$ python -q
>>> import numpy as np
>>> from numpy import linalg as LA
>>> np.set_printoptions(precision=1, suppress=True, linewidth=200, sign=" ")
>>> arr = np.load("sample9.npy")
>>> arr
array([[ 0,  1,  1,  1, -2],
       [ 0,  0, -1,  0,  2],
       [ 0,  0,  0, -2,  2],
       [ 0,  0,  0,  0, -1],
       [ 0,  0,  0,  0,  0]])
>>> # triangular, det is the product of the diagonal
>>> try:
...     LA.inv(arr)
... except LA.LinAlgError as e:
...     print("failed:", e)
... 
failed: Singular matrix
>>> LA.lstsq(arr[:-1].T, arr[-1])[2]
np.int32(4)
>>> np.round(np.trace(LA.pinv(arr) @ arr), 1)
np.float64(4.0)
>>> np.abs(np.diag(LA.qr(arr)[1])) > 1e-9
array([False, False, False, False, False])
>>> np.unique(arr.round(6), axis=0).shape
(5, 5)
>>> Uu, sig, Vh = LA.svd(arr)
>>> V = Vh[:(sig > 1e-8).sum()]
>>> rng = np.random.default_rng(85)
>>> x0 = arr[3] + -2 * arr[0] + rng.integers(2) * np.eye(5)[1]
>>> x0
array([ 0., -1., -2., -2.,  3.])
>>> np.allclose(V.T @ V @ x0, x0)
True
>>> np.diag(V.T @ V)
array([ 0.,  1.,  1.,  1.,  1.])
>>> LA.matrix_rank(np.vstack([arr, x0]))
np.int64(4)
>>> proj = np.triu(np.array([[-7, 2, -7, 8, -2],
...     [8, 2, -2, -2, -6],
...     [-1, 6, 4, -8, 7],
...     [-8, -5, 4, -8, 3],
...     [4, -3, 0, 2, -7]]), 1) + np.eye(5)
>>> M2 = proj @ arr @ LA.inv(proj)
>>> print(LA.matrix_rank(M2))
4
>>> M2
array([[  0.,   1.,   1.,  25., -96.],
       [  0.,   0.,  -1.,  -4.,  19.],
       [  0.,   0.,   0.,  -2.,  16.],
       [  0.,   0.,   0.,   0.,  -1.],
       [  0.,   0.,   0.,   0.,   0.]])
>>> arr.inv()
Traceback (most recent call last):
  File "<python-input-23>", line 1, in <module>
    arr.inv()
    ^^^^^^^
AttributeError: 'numpy.ndarray' object has no attribute 'inv'
>>> print(np.round(LA.det(arr), 1))
0.0
>>> np.sort(np.abs(LA.eigvals(arr)))
array([ 0.,  0.,  0.,  0.,  0.])
>>> LA.matrix_power(arr, 4)
array([[ 0,  0,  0,  0, -2],
       [ 0,  0,  0,  0,  0],
       [ 0,  0,  0,  0,  0],
       [ 0,  0,  0,  0,  0],
       [ 0,  0,  0,  0,  0]])
>>> print((arr + arr.T) / 2)
[[ 0.   0.5  0.5  0.5 -1. ]
 [ 0.5  0.  -0.5  0.   1. ]
 [ 0.5 -0.5  0.  -1.   1. ]
 [ 0.5  0.  -1.   0.  -0.5]
 [-1.   1.   1.  -0.5  0. ]]
>>> print(arr @ arr)
[[ 0  0 -1 -2  3]
 [ 0  0  0  2 -2]
 [ 0  0  0  0  2]
 [ 0  0  0  0  0]
 [ 0  0  0  0  0]]
>>> print(np.trace(arr))
0
